$ python3 -q
>>> import numpy as np
>>> np.set_printoptions(precision=2, suppress=True, linewidth=140)
>>> rnd = lambda a: np.round(a, 2) + 0
>>> W0 = np.array([[4.0, 4.0, 0.0, 0.0],
...     [4.0, 1.0, 4.0, 0.0],
...     [0.0, 4.0, 0.0, 4.0],
...     [0.0, 0.0, 4.0, -4.0]])
>>> evals, V = np.linalg.eig(W0)
>>> rnd(np.sort(np.linalg.eigvals(W0.T)))
array([-7.26, -2.58,  3.08,  7.76])
>>> rnd(evals)
array([ 7.76,  3.08, -2.58, -7.26])
>>> rnd(W0 @ V[:, 0] - evals[0] * V[:, 0])
array([0., 0., 0., 0.])
>>> rnd(np.sort(np.linalg.eigvals(W0 @ W0)))
array([ 6.67,  9.49, 52.64, 60.19])
>>> x0 = np.array([1, 2, 1, 3])
>>> y = W0 @ x0
>>> b, lr = np.zeros(4), 1 / np.linalg.norm(W0, 2) ** 2
>>> for i in range(20):
...     b -= lr * W0.T @ (W0 @ b - y)
...     if i % 5 == 0: print(i, round(np.linalg.norm(W0 @ b - y), 2))
... 
0 4.85
5 2.03
10 0.96
15 0.47
>>> rnd(b)
array([0.99, 2.05, 0.95, 2.93])
>>> rnd(np.linalg.cond(W0))
np.float64(3.0)
>>> r0, v = W0[3], W0[0]
>>> r0 @ v
np.float64(0.0)
>>> r0 @ r0
np.float64(32.0)
>>> pr = (r0 @ v) / (r0 @ r0) * r0
>>> np.linalg.matrix_rank(np.outer(r0, v))
np.int64(1)
>>> rnd(np.linalg.norm(r0 + v) ** 2 + np.linalg.norm(r0 - v) ** 2)
np.float64(128.0)
>>> r0 = np.array([-5, -3, -4, 0])
>>> out = W0 + np.outer(r0, np.eye(4)[3])
>>> out
array([[ 4.,  4.,  0., -5.],
       [ 4.,  1.,  4., -3.],
       [ 0.,  4.,  0.,  0.],
       [ 0.,  0.,  4., -4.]])
>>> np.linalg.matrix_rank(np.linalg.inv(out) - np.linalg.inv(W0), tol=1e-8)
np.int64(1)
>>> out = np.array([[2], [9], [-6]])
>>> feats = np.block([[np.zeros((3, 3)), out], [out.T, np.zeros((1, 1))]])
>>> feats
array([[ 0.,  0.,  0.,  2.],
       [ 0.,  0.,  0.,  9.],
       [ 0.,  0.,  0., -6.],
       [ 2.,  9., -6.,  0.]])
>>> U, sig, Vh = np.linalg.svd(feats)
>>> sig
array([11., 11., -0.,  0.])
>>> np.argmax(sig[:-1] / (sig[1:] + 1e-6)) + 1
np.int64(2)
>>> out = U[:, :2] @ np.diag(sig[:2]) @ Vh[:2]
>>> rnd(np.linalg.norm(feats - out, 2)), sig[2]
(np.float64(0.0), np.float64(-0.0))
>>> np.linalg.matrix_rank(feats, rtol=0.05)
np.int64(2)
>>> rnd(np.linalg.norm(feats - out) / np.linalg.norm(feats))
np.float64(0.0)
>>> J = np.array([[0.1, 0.3], [0.3, 0.9]])
>>> np.abs(np.diag(np.linalg.qr(J)[1])) > 1e-9
array([ True, False])
>>> rnd(J @ np.linalg.pinv(J) @ J)
array([[0.1, 0.3],
       [0.3, 0.9]])
>>> np.unique(J.round(6), axis=0).shape
(2, 2)
>>> W1 = np.array([[-1, -2, 0], [-1, 0, -2]])
>>> b = np.array([0, 2, -2])
>>> act = np.maximum(J @ W1 + b, 0)
>>> (act > 0).mean(axis=0)
array([0., 1., 0.])
>>> (act > 0).astype(int)
array([[0, 1, 0],
       [0, 1, 0]])
>>> W2 = np.array([[1, 2, 3], [0, 0, 1], [1, 1, 1]])
>>> (act @ W2).round(6).argmax(axis=1)
array([2, 2])
>>> act @ W2
array([[0. , 0. , 1.8],
       [0. , 0. , 1.4]])
>>> W1 @ W2
array([[-1, -2, -5],
       [-3, -4, -5]])
>>> U, sig, Vh = np.linalg.svd(J, full_matrices=False)
>>> U.shape, sig.shape, Vh.shape
((2, 2), (2,), (2, 2))
>>> np.abs(U[:, 0]).round(6).argmax()
np.int64(1)
>>> rnd(sig / sig[0])
array([1., 0.])
>>> rnd(np.abs(Vh[0]))
array([0.32, 0.95])
>>> rnd(U.T @ U)
array([[1., 0.],
       [0., 1.]])
>>> (sig > 1e-8).sum()
np.int64(1)
>>> rnd(U.T @ J @ Vh.T)
array([[1., 0.],
       [0., 0.]])
>>> np.allclose(U * sig @ Vh, J)
True
>>> arr = -1 * np.eye(3) + np.eye(3, k=1)
>>> arr
array([[-1.,  1.,  0.],
       [ 0., -1.,  1.],
       [ 0.,  0., -1.]])
>>> arr.inv()
Traceback (most recent call last):
  File "<python-input-59>", line 1, in <module>
    arr.inv()
    ^^^^^^^
AttributeError: 'numpy.ndarray' object has no attribute 'inv'
>>> arr @ arr
array([[ 1., -2.,  1.],
       [ 0.,  1., -2.],
       [ 0.,  0.,  1.]])
>>> np.allclose(arr, arr.T)
False
>>> np.trace(arr)
np.float64(-3.0)
>>> np.linalg.determinant(arr)
Traceback (most recent call last):
  File "<python-input-63>", line 1, in <module>
    np.linalg.determinant(arr)
    ^^^^^^^^^^^^^^^^^^^^^
AttributeError: module 'numpy.linalg' has no attribute 'determinant'
>>> rnd(np.sort(np.abs(np.linalg.eigvals(arr))))
array([1., 1., 1.])
>>> rnd(np.linalg.matrix_power(arr, 4))
array([[ 1., -4.,  6.],
       [ 0.,  1., -4.],
       [ 0.,  0.,  1.]])
>>> rnd(np.linalg.det(arr))
np.float64(-1.0)
>>> out = arr[0, 0] * arr[1:] - np.outer(arr[1:, 0], arr[0])
>>> out
array([[ 0.,  1., -1.],
       [ 0., -0.,  1.]])
>>> np.flatnonzero(~out.round(6).any(axis=1))
array([], dtype=int64)
>>> np.linalg.matrix_rank(out), np.linalg.matrix_rank(arr)
(np.int64(2), np.int64(3))
>>> x0 = np.array([1, 2, 3])
>>> y = arr @ x0
>>> y
array([ 1.,  1., -3.])
>>> rnd(np.linalg.solve(arr, y))
array([1., 2., 3.])
>>> rnd(np.linalg.solve(arr, arr[:, 1]))
array([0., 1., 0.])
>>> rnd(np.linalg.solve(arr, 3 * y))
array([3., 6., 9.])
>>> r0 = np.array([2, 0, 2])
>>> np.polyval(r0, arr[2])
array([2., 2., 4.])
>>> np.cross(arr[2, :3], arr[0, :3])
array([1., 1., 0.])
>>> np.convolve(arr[2], r0)
array([ 0.,  0., -2.,  0., -2.])
>>> np.correlate(arr[2], arr[0], "full")
array([ 0.,  0.,  0., -1.,  1.])
>>> np.array([np.convolve(row, r0, "same") for row in arr])
array([[ 2., -2.,  2.],
       [-2.,  2., -2.],
       [ 0., -2.,  0.]])
>>> rng = np.random.default_rng(17)
>>> labels = rng.integers(0, 2, 3)
>>> F = np.array([[1, 3, 0], [3, 3, 0], [2, 2, 1]]) * (labels[:, None] == labels)
>>> F
array([[1, 3, 0],
       [3, 3, 0],
       [0, 0, 1]])
>>> F @ F
array([[10, 12,  0],
       [12, 18,  0],
       [ 0,  0,  1]])
>>> (np.linalg.matrix_power((F != 0) + (F.T != 0) + np.eye(3), 3) > 0).astype(int)
array([[1, 1, 0],
       [1, 1, 0],
       [0, 0, 1]])
>>> rnd(np.linalg.det(F))
np.float64(-6.0)
>>> data = np.loadtxt("test15.csv", delimiter=",")
>>> data
array([[ 0.63,  1.9 ],
       [ 1.9 , -0.63]])
>>> r0, v = data[1], data[0]
>>> r0 @ v
np.float64(0.0)
>>> rnd(r0 @ r0)
np.float64(4.01)
>>> pr = (r0 @ v) / (r0 @ r0) * r0
>>> rnd(np.outer(r0, v))
array([[ 1.2 ,  3.61],
       [-0.4 , -1.2 ]])
>>> rnd(np.linalg.norm(r0 + v) ** 2 + np.linalg.norm(r0 - v) ** 2)
np.float64(16.03)
>>> pr
array([ 0., -0.])
>>> (v - pr) @ r0
np.float64(0.0)
>>> out = data + rng.integers(-2, 3, (2, 1)) @ rng.integers(-2, 3, (1, 2))
>>> rnd(out)
array([[ 0.63, -0.1 ],
       [ 1.9 , -0.63]])
>>> rnd(np.linalg.svd(out - data, compute_uv=False))
array([2., 0.])
>>> np.linalg.matrix_rank(out - data, tol=1e-8)
np.int64(1)
>>> C2 = out.T @ out
>>> rnd(np.trace(C2)), rnd((out ** 2).sum())
(np.float64(4.41), np.float64(4.41))
>>> np.linalg.matrix_rank(C2)
np.int64(2)
>>> rnd(np.linalg.eigvalsh(C2)[::-1])
array([4.4 , 0.01])
>>> rnd(np.diag(C2))
array([4.01, 0.41])
>>> K = np.load("mat.npy")
>>> K
array([[9, 6, 2, 6],
       [5, 2, 4, 8],
       [0, 8, 9, 1],
       [4, 6, 2, 9]])
>>> r0, v = K[3], K[1]
>>> r0 @ r0
np.int64(137)
>>> pr = (r0 @ v) / (r0 @ r0) * r0
>>> rnd(pr)
array([3.27, 4.91, 1.64, 7.36])
>>> rnd((v - pr) @ r0)
np.float64(0.0)
>>> rnd(np.linalg.det(K))
np.float64(-2788.0)
>>> np.linalg.determinant(K)
Traceback (most recent call last):
  File "<python-input-117>", line 1, in <module>
    np.linalg.determinant(K)
    ^^^^^^^^^^^^^^^^^^^^^
AttributeError: module 'numpy.linalg' has no attribute 'determinant'
>>> np.allclose(K, K.T)
False
>>> X = np.loadtxt("data.csv", delimiter=",")
>>> rnd(X)
array([[-0.19, -0.98, -0.04],
       [ 0.26, -0.09,  0.96],
       [-0.95,  0.17,  0.28]])
>>> Q, R = np.linalg.qr(X)
>>> rnd(Q.T @ Q)
array([[1., 0., 0.],
       [0., 1., 0.],
       [0., 0., 1.]])
>>> rnd(Q)
array([[-0.19, -0.98, -0.04],
       [ 0.26, -0.09,  0.96],
       [-0.95,  0.17,  0.28]])
>>> np.allclose(R.T @ R, X.T @ X)
True
>>> abs(R[0, 0]), rnd(np.linalg.norm(X[:, 0]))
(np.float64(1.0), np.float64(1.0))
>>> Q.shape, R.shape
((3, 3), (3, 3))
>>> rnd(Q @ R)
array([[-0.19, -0.98, -0.04],
       [ 0.26, -0.09,  0.96],
       [-0.95,  0.17,  0.28]])
>>> rnd(np.linalg.det(X))
np.float64(1.0)
>>> assert X == X.T
Traceback (most recent call last):
  File "<python-input-129>", line 1, in <module>
    assert X == X.T
           ^^^^^^^^
ValueError: The truth value of an array with more than one element is ambiguous. Use a.any() or a.all()
>>> np.allclose(X @ X.T, X.T @ X)
True
>>> rnd(np.trace(X))
np.float64(0.0)
>>> rnd(np.linalg.norm(X, axis=0))
array([1., 1., 1.])
